% ipython --no-banner

In [1]: import numpy as np

In [2]: from numpy import linalg as LA

In [3]: np.set_printoptions(suppress=True, linewidth=160)

In [4]: def rnd(a):
   ...:     return np.round(a, 1) + 0
   ...: 

In [5]: f = np.array([5, 4, 0, 5])

In [6]: g = np.array([0, 0, 0])

In [7]: E = f[:, None] + g[None, :]

In [8]: E
Out[8]: 
array([[5, 5, 5],
       [4, 4, 4],
       [0, 0, 0],
       [5, 5, 5]])

In [9]: t = np.radians(30)

In [10]: r_ = np.eye(3)

In [11]: r_[0, 0] = r_[1, 1] = np.cos(t)

In [12]: r_[0, 1], r_[1, 0] = -np.sin(t), np.sin(t)

In [13]: rnd(r_)
Out[13]: 
array([[ 0.9, -0.5,  0. ],
       [ 0.5,  0.9,  0. ],
       [ 0. ,  0. ,  1. ]])

In [14]: M2 = E @ r_.T

In [15]: np.allclose(LA.norm(E, axis=1), LA.norm(M2, axis=1))
Out[15]: True

In [16]: rnd(LA.svd(E, compute_uv=False)), rnd(LA.svd(M2, compute_uv=False))
Out[16]: (array([14.1,  0. ,  0. ]), array([14.1,  0. ,  0. ]))

In [17]: rnd(LA.det(r_)), rnd(np.trace(r_))
Out[17]: (np.float64(1.0), np.float64(2.7))

In [18]: np.allclose(E[:-1].T @ LA.lstsq(E[:-1].T, E[-1])[0], E[-1])
Out[18]: True

In [19]: np.abs(np.diag(LA.qr(E)[1])) > 1e-9
Out[19]: array([ True, False, False])

In [20]: rnd(np.trace(LA.pinv(E) @ E))
Out[20]: np.float64(1.0)

In [21]: try:
    ...:     LA.inv(E)
    ...: except LA.LinAlgError as e:
    ...:     print(e)
    ...: 
Last 2 dimensions of the array must be square

In [22]: np.unique(E.round(6), axis=0).shape
Out[22]: (3, 3)

In [23]: x = np.array([-2, 3, -1])

In [24]: np.einsum("ij,j->i", E, x)
Out[24]: array([0, 0, 0, 0])

In [25]: E @ x
Out[25]: array([0, 0, 0, 0])

In [26]: x @ E
Traceback (most recent call last):
  Cell In[26], line 1
    x @ E
ValueError: matmul: Input operand 1 has a mismatch in its core dimension 0, with gufunc signature (n?,k),(k,m?)->(n?,m?) (size 4 is different from 3)


In [27]: E @ (2 * x)
Out[27]: array([0, 0, 0, 0])

In [28]: E @ np.ones(3)
Out[28]: array([15., 12.,  0., 15.])

In [29]: E @ np.eye(3)[2]
Out[29]: array([5., 4., 0., 5.])

In [30]: [round(float(x), 1) for x in LA.svd(E, compute_uv=False)[:3]]
Out[30]: [14.1, 0.0, 0.0]

In [31]: LA.matrix_rank(E, rtol=0.1)
Out[31]: np.int64(1)

In [32]: np.argsort(-LA.norm(E, axis=0).round(6), kind="stable")[:3]
Out[32]: array([0, 1, 2])

In [33]: LA.cond(E) > 100
Out[33]: np.True_

In [34]: Uu, s, Vh = LA.svd(E)

In [35]: np.argmax(s[:-1] / (s[1:] + 1e-6)) + 1
Out[35]: np.int64(1)

In [36]: M2 = Uu[:, :1] @ np.diag(s[:1]) @ Vh[:1]

In [37]: rnd(np.abs(E - M2).max())
Out[37]: np.float64(0.0)

In [38]: rnd(LA.norm(E - M2) / LA.norm(E))
Out[38]: np.float64(0.0)

In [39]: rnd(M2)
Out[39]: 
array([[5., 5., 5.],
       [4., 4., 4.],
       [0., 0., 0.],
       [5., 5., 5.]])

In [40]: K = np.load("case10.npy")

In [41]: rnd(K)
Out[41]: 
array([[-5. ,  1.7, -6.7],
       [-4.7,  1.5, -6.2],
       [-2.9,  0.9, -3.8],
       [-1. ,  0. , -1.1],
       [-0.9, -0.1, -0.8],
       [-0.8, -0.1, -0.7],
       [-0.7, -0.2, -0.5],
       [-0.4, -0.2, -0.1],
       [-0.3, -0.2, -0.1],
       [ 0.4,  0.4,  0. ],
       [ 2.3,  1.7,  0.7],
       [ 2.5,  1.7,  0.7],
       [ 2.8,  1.9,  0.9],
       [ 4.9,  2.9,  2. ],
       [ 6.1,  3.4,  2.8],
       [ 9.3,  4.5,  4.8],
       [12.3,  5.5,  6.8],
       [13.5,  5.9,  7.7]])

In [42]: # rank 2

In [43]: f = np.array([-2, 0, 1])

In [44]: rnd(np.polyval(f, K[7]))
Out[44]: array([0.7, 0.9, 1. ])

In [45]: rnd(np.correlate(K[7], K[2], "full"))
Out[45]: array([1.4, 0.6, 1.4, 0.6, 0.4])

In [46]: Ac = K - K.mean(axis=0)

In [47]: vecs = LA.svd(Ac)[2][:2]

In [48]: M2 = Ac - Ac @ vecs.T @ vecs

In [49]: rnd(M2.std(axis=0))
Out[49]: array([0., 0., 0.])

In [50]: rnd(np.cov(Ac @ vecs.T, rowvar=False))
Out[50]: 
array([[44.4,  0. ],
       [ 0. ,  1.9]])

In [51]: Uu, s, Vh = LA.svd(K)

In [52]: vecs = Vh[:(s > 1e-8).sum()]

In [53]: rng = np.random.default_rng(2895)

In [54]: x = K[17] + -3 * K[7] + rng.integers(2) * np.eye(3)[0]

In [55]: rnd(x)
Out[55]: array([14.6,  6.6,  8. ])

In [56]: rnd(LA.norm(x - vecs.T @ vecs @ x))
Out[56]: np.float64(0.0)

In [57]: np.allclose(vecs.T @ vecs @ x, x)
Out[57]: True

In [58]: idx = K[:, 2] > np.median(K[:, 2])

In [59]: f = K[idx].mean(axis=0) - K[~idx].mean(axis=0)

In [60]: ((K - K.mean(axis=0)) @ f > 0).astype(int)
Out[60]: array([0, 0, 0, 0, 0, 0, 0, 0, 0, 0, 1, 1, 1, 1, 1, 1, 1, 1])

In [61]: Ac = K - K.mean(axis=0)

In [62]: Uu, s, Vh = LA.svd(Ac, full_matrices=False)

In [63]: (np.sign(Uu[:, 0]) == np.sign(Uu[0, 0])).astype(int)
Out[63]: array([1, 1, 1, 1, 1, 1, 1, 1, 1, 1, 0, 0, 0, 0, 0, 0, 0, 0])

In [64]: np.abs(Uu[:, 0]).argmax()
Out[64]: np.int64(17)

In [65]: rnd(Ac.mean(axis=0))
Out[65]: array([0., 0., 0.])

In [66]: rnd((s ** 2).sum() ** 2 / (s ** 4).sum())
Out[66]: np.float64(1.1)

In [67]: J = np.load("x.npy")

In [68]: J
Out[68]: 
array([[-4.1,  4.7,  5.1],
       [-3.3,  1.6,  3.6],
       [ 1. ,  7.1, -6.5],
       [ 0.7, -0.6,  1.5],
       [-0.7, -1.7, -0.8],
       [-2.5, -0.8,  0.4],
       [ 1.4,  6.2, -6. ],
       [ 1.1,  7.4, -6.8],
       [ 0.7,  5. , -5.6],
       [-1.8,  5.4, -6.1],
       [ 0.6,  6.2, -5.7]])

In [69]: Q, r_ = LA.qr(J)

In [70]: Q.shape, r_.shape
Out[70]: ((11, 3), (3, 3))

In [71]: rnd(np.abs(np.diag(r_)))
Out[71]: array([ 6.6, 16.3,  7.5])

In [72]: rnd(Q)
Out[72]: 
array([[-0.6, -0.3, -0.5],
       [-0.5, -0.1, -0.1],
       [ 0.2, -0.4,  0. ],
       [ 0.1,  0. , -0.3],
       [-0.1,  0.1,  0.4],
       [-0.4,  0.1,  0.4],
       [ 0.2, -0.4,  0. ],
       [ 0.2, -0.5,  0. ],
       [ 0.1, -0.3,  0.1],
       [-0.3, -0.3,  0.6],
       [ 0.1, -0.4,  0. ]])

In [73]: rnd(np.trace(Q @ Q.T))
Out[73]: np.float64(3.0)

In [74]: rnd(Q.T @ Q)
Out[74]: 
array([[1., 0., 0.],
       [0., 1., 0.],
       [0., 0., 1.]])

In [75]: m1 = np.load("m.npy")

In [76]: m1
Out[76]: 
array([[ 0,  4,  0],
       [ 0,  4,  5],
       [ 0,  4,  0],
       [ 0,  1,  0],
       [ 0,  3,  4],
       [ 0,  6,  5],
       [ 0,  6,  7],
       [ 0,  0,  0],
       [ 1,  1,  0],
       [ 0,  6,  3],
       [ 0,  3,  0],
       [ 0,  4,  0],
       [ 0,  6, 11],
       [ 0,  5,  2],
       [ 0,  3,  0],
       [ 0,  4,  0],
       [ 0,  6,  3],
       [ 0,  2,  0],
       [ 0,  3,  0],
       [ 0,  5,  0],
       [ 0,  0,  0],
       [ 0,  2,  0]])

In [77]: Z = m1[[4, 19]].astype(float)

In [78]: for _ in range(7):
    ...:     idx = LA.norm(m1[:, None] - Z, axis=-1).argmin(axis=1)
    ...:     Z = np.array([m1[idx == j].mean(axis=0) for j in range(2)])
    ...: 

In [79]: idx
Out[79]: array([1, 0, 1, 1, 0, 0, 0, 1, 1, 0, 1, 1, 0, 0, 1, 1, 0, 1, 1, 1, 1, 1])

In [80]: np.bincount(idx)
Out[80]: array([ 8, 14])

In [81]: idx = m1[:, 2] > np.median(m1[:, 2])

In [82]: f = m1[idx].mean(axis=0) - m1[~idx].mean(axis=0)

In [83]: idx.astype(int)
Out[83]: array([0, 1, 0, 0, 1, 1, 1, 0, 0, 1, 0, 0, 1, 1, 0, 0, 1, 0, 0, 0, 0, 0])

In [84]: np.argsort(-np.abs(f).round(6), kind="stable")
Out[84]: array([2, 1, 0])

In [85]: Ac = m1 - m1.mean(axis=1)
Traceback (most recent call last):
  Cell In[85], line 1
    Ac = m1 - m1.mean(axis=1)
ValueError: operands could not be broadcast together with shapes (22,3) (22,) 


In [86]: Ac = m1 - m1.mean(axis=0)

In [87]: Uu, s, Vh = LA.svd(Ac, full_matrices=False)

In [88]: (np.sign(Uu[:, 0]) == np.sign(Uu[0, 0])).astype(int)
Out[88]: array([1, 0, 1, 1, 0, 0, 0, 1, 1, 0, 1, 1, 0, 0, 1, 1, 0, 1, 1, 1, 1, 1])

In [89]: rnd(Vh[0] * np.sign(Vh[0, np.abs(Vh[0]).argmax()]))
Out[89]: array([0. , 0.5, 0.9])

In [90]: np.abs(Vh[0]).argmax()
Out[90]: np.int64(2)

In [91]: np.abs(Uu[:, 0]).argmax()
Out[91]: np.int64(12)

In [92]: rnd(s)
Out[92]: array([15. ,  6.4,  0.9])

In [93]: F = np.load("mat.npy")

In [94]: F
Out[94]: 
array([[ -1.2,  -0.9,  -0.1],
       [ -1.1,  -0.3,   0.2],
       [  1. ,  -0.9,  -0.6],
       [  1.3,   0. ,  -0.7],
       [ -0.3,  -1.5,  -0.9],
       [ -0.2,  -1.4,   0.9],
       [ -0.6,  -0.6,  -0.2],
       [  0.6,   0.6,  -0.8],
       [ -1.9,   1.6,   0.8],
       [ -1. ,  -1.3,   1. ],
       [ -1.5,  -1. ,   0.9],
       [ -0.4,   1.4,  -1. ],
       [-30. ,  36. ,  -6. ],
       [ -1. ,   1.2,  -0.2],
       [ -0.2,   0.8,  -1.3],
       [  0.6,   1.3,  -0.2],
       [  0.3,   0. ,   0.3],
       [  1. ,  -0.1,  -0.3],
       [ -1. ,   2.1,  -2.6],
       [  0.3,   2.5,  -0.1],
       [ -1.6,  -0.3,  -0.6],
       [ -0.2,  -3. ,   0.2],
       [  0.6,   0.9,   3.3],
       [  0.3,   0.9,  -1.2],
       [ -0.4,  -0.7,   1. ]])

In [95]: C2 = np.cov(F, rowvar=False)

In [96]: C2.shape
Out[96]: (3, 3)

In [97]: rnd(np.corrcoef(F[:, 1], F[:, 2])[0, 1])
Out[97]: np.float64(-0.8)

In [98]: rnd(C2)
Out[98]: 
array([[ 36.1, -42.7,   7. ],
       [-42.7,  53.3,  -8.8],
       [  7. ,  -8.8,   2.6]])

In [99]: rnd(np.corrcoef(F.T))
Out[99]: 
array([[ 1. , -1. ,  0.7],
       [-1. ,  1. , -0.8],
       [ 0.7, -0.8,  1. ]])

In [100]: rnd(LA.eigvalsh(C2)[::-1])
Out[100]: array([89.7,  1.4,  1. ])

In [101]: rnd(np.polyfit(F[:, 1], F[:, 2], 1))
Out[101]: array([-0.2, -0.1])

In [102]: np.argsort(-F.std(axis=0).round(6), kind="stable")
Out[102]: array([1, 0, 2])
